% python3 -q
>>> import numpy as np
>>> np.set_printoptions(precision=3, suppress=True, linewidth=200)
>>> rnd = lambda a: np.round(a, 3) + 0
>>> mat = np.load("block9.npy")
>>> mat
array([[ 60.421,  37.704, -19.69 , -16.898, -20.76 ,   0.017],
       [ 59.35 ,  41.457, -20.186, -20.537, -19.027,  -0.387],
       [ 60.227,  40.097, -18.504, -19.583, -20.676,   0.123],
       [ 59.418,  38.042, -19.275, -19.468, -19.251,   0.477],
       [ 60.669,  38.687, -20.062, -19.109, -20.41 ,  -0.072],
       [ 61.356,  41.655, -20.729, -20.587, -18.354,  -0.54 ],
       [ 60.188,  39.942, -19.37 , -19.956, -21.149,   0.275],
       [ 61.467,  38.991, -18.48 , -20.414, -19.414,   1.555],
       [ 58.065,  39.905, -20.518, -19.037, -19.502,   2.228],
       [ 59.597,  40.752, -20.455, -20.509, -20.545,   0.019],
       [ 59.645,  38.237, -21.09 , -20.295, -19.099,   2.167],
       [ 59.761,  39.849, -22.35 , -18.343, -21.378,   0.766],
       [ 60.921,  38.918, -20.436, -19.946, -19.831,  -1.621],
       [ 59.096,  41.658, -21.067, -20.641, -20.304,   0.34 ],
       [ 59.304,  40.005, -18.601, -20.986, -18.042,  -0.769],
       [ 60.44 ,  39.61 , -21.105, -18.581, -18.883,   0.021],
       [ 60.991,  40.876, -20.662, -20.696, -21.204,   0.984],
       [ 59.336,  39.27 , -19.573, -19.727, -18.998,  -0.624],
       [ 59.862,  39.963, -18.986, -19.2  , -19.99 ,   0.178],
       [ 58.539,  40.898, -20.905, -19.612, -18.476,  -2.72 ],
       [ 59.009,  39.842, -19.019, -19.723, -18.75 ,  -0.795],
       [ 61.442,  38.099, -19.967, -19.316, -21.427,  -0.002],
       [ 61.487,  40.929, -20.003, -19.479, -18.381,  -0.843],
       [ 61.427,  40.851, -18.967, -20.926, -20.026,   1.934],
       [ 60.157,  40.399, -17.548, -20.456, -20.454,   1.026],
       [ 61.965,  41.825, -21.447, -21.405, -20.329,  -0.58 ],
       [ 62.381,  39.341, -18.391, -18.624, -19.77 ,   0.469],
       [ 59.026,  39.115, -19.832, -19.497, -18.797,   0.545],
       [ 60.436,  39.214, -19.343, -18.202, -19.431,  -1.025],
       [ 60.158,  37.892, -20.396, -19.854, -19.791,   0.277],
       [ 62.683,  37.948, -20.545, -21.405, -18.844,  -0.334],
       [ 59.793,  40.596, -20.444, -19.673, -19.278,  -0.211],
       [ 59.84 ,  39.773, -20.603, -21.325, -20.362,  -0.258],
       [ 62.164,  40.009, -20.511, -20.403, -20.055,   0.475],
       [ 59.262,  40.72 , -22.123, -21.435, -19.119,   1.291],
       [ 60.104,  38.972, -20.943, -20.469, -19.702,   0.04 ],
       [ 60.844,  40.594, -19.017, -20.161, -19.082,   0.615],
       [ 63.427,  39.838, -20.501, -20.238, -19.354,  -1.114],
       [ 60.048,  39.353, -17.508, -21.142, -18.9  ,  -0.356]])
>>> gram = np.cov(mat, rowvar=False)
>>> np.argsort(-mat.std(axis=0).round(6), kind="stable")
array([0, 2, 1, 3, 5, 4])
>>> gram.shape
(6, 6)
>>> rnd(np.corrcoef(mat[:, 0], mat[:, 2])[0, 1])
np.float64(0.059)
>>> rnd(mat.std(axis=0))
array([1.168, 1.096, 1.104, 0.977, 0.874, 0.977])
>>> np.median(mat, axis=0)
array([ 60.158,  39.849, -20.186, -19.956, -19.502,   0.021])
